$ python3 -q
>>> import numpy as np
>>> import numpy.linalg as la
>>> np.set_printoptions(precision=3, suppress=True, linewidth=140)
>>> E = np.loadtxt("block9.csv", delimiter=",")
>>> E
array([[1., 0., 4., 3., 1., 5., 5., 3., 4., 3., 0.],
       [0., 1., 0., 4., 3., 1., 5., 5., 3., 4., 3.],
       [4., 0., 1., 0., 4., 3., 1., 5., 5., 3., 4.],
       [3., 4., 0., 1., 0., 4., 3., 1., 5., 5., 3.],
       [1., 3., 4., 0., 1., 0., 4., 3., 1., 5., 5.],
       [5., 1., 3., 4., 0., 1., 0., 4., 3., 1., 5.],
       [5., 5., 1., 3., 4., 0., 1., 0., 4., 3., 1.],
       [3., 5., 5., 1., 3., 4., 0., 1., 0., 4., 3.],
       [4., 3., 5., 5., 1., 3., 4., 0., 1., 0., 4.],
       [3., 4., 3., 5., 5., 1., 3., 4., 0., 1., 0.],
       [0., 3., 4., 3., 5., 5., 1., 3., 4., 0., 1.]])
>>> other = E[0, 0] * E[1:] - np.outer(E[1:, 0], E[0])
>>> other
array([[  0.,   1.,   0.,   4.,   3.,   1.,   5.,   5.,   3.,   4.,   3.],
       [  0.,   0., -15., -12.,   0., -17., -19.,  -7., -11.,  -9.,   4.],
       [  0.,   4., -12.,  -8.,  -3., -11., -12.,  -8.,  -7.,  -4.,   3.],
       [  0.,   3.,   0.,  -3.,   0.,  -5.,  -1.,   0.,  -3.,   2.,   5.],
       [  0.,   1., -17., -11.,  -5., -24., -25., -11., -17., -14.,   5.],
       [  0.,   5., -19., -12.,  -1., -25., -24., -15., -16., -12.,   1.],
       [  0.,   5.,  -7.,  -8.,   0., -11., -15.,  -8., -12.,  -5.,   3.],
       [  0.,   3., -11.,  -7.,  -3., -17., -16., -12., -15., -12.,   4.],
       [  0.,   4.,  -9.,  -4.,   2., -14., -12.,  -5., -12.,  -8.,   0.],
       [  0.,   3.,   4.,   3.,   5.,   5.,   1.,   3.,   4.,   0.,   1.]])
>>> E[:, 0] / E[0, 0]
array([1., 0., 4., 3., 1., 5., 5., 3., 4., 3., 0.])
>>> rng = np.random.default_rng(33)
>>> z = rng.permutation(11)
>>> other = E[:, z] * rng.choice([-1, 1], 11)
>>> other
array([[ 4.,  1.,  5., -0., -3.,  1.,  3., -5., -0.,  4., -3.],
       [ 3.,  0.,  5., -1., -4.,  3.,  4., -1., -3.,  0., -5.],
       [ 5.,  4.,  1., -0., -3.,  4.,  0., -3., -4.,  1., -5.],
       [ 5.,  3.,  3., -4., -5.,  0.,  1., -4., -3.,  0., -1.],
       [ 1.,  1.,  4., -3., -5.,  1.,  0., -0., -5.,  4., -3.],
       [ 3.,  5.,  0., -1., -1.,  0.,  4., -1., -5.,  3., -4.],
       [ 4.,  5.,  1., -5., -3.,  4.,  3., -0., -1.,  1., -0.],
       [ 0.,  3.,  0., -5., -4.,  3.,  1., -4., -3.,  5., -1.],
       [ 1.,  4.,  4., -3., -0.,  1.,  5., -3., -4.,  5., -0.],
       [ 0.,  3.,  3., -4., -1.,  5.,  5., -1., -0.,  3., -4.],
       [ 4.,  0.,  1., -3., -0.,  5.,  3., -5., -1.,  4., -3.]])
>>> Uu, _, Vt = la.svd(E.T @ other)
>>> z
array([ 8,  0,  6,  1,  9,  4,  3,  5, 10,  2,  7])
>>> w, vecs = la.eigh(E)
>>> np.abs(vecs[:, -1])
array([0.304, 0.303, 0.316, 0.305, 0.285, 0.289, 0.285, 0.305, 0.316, 0.303, 0.304])
>>> round(w.sum(), 3), np.trace(E)
(np.float64(11.0), np.float64(11.0))
>>> np.abs(vecs[:, -1]).round(6).argmax()
np.int64(2)
>>> w
array([-9.398, -8.643, -7.649, -7.309, -2.413, -1.484,  2.73 ,  3.254,  6.276,  6.962, 28.673])
>>> la.svd(E, compute_uv=False)
array([28.673,  9.398,  8.643,  7.649,  7.309,  6.962,  6.276,  3.254,  2.73 ,  2.413,  1.484])
>>> (w > 1e-8).sum(), (w < -1e-8).sum()
(np.int64(5), np.int64(6))
>>> la.eigvalsh(E + -1 * np.eye(11))
array([-10.398,  -9.643,  -8.649,  -8.309,  -3.413,  -2.484,   1.73 ,   2.254,   5.276,   5.962,  27.673])
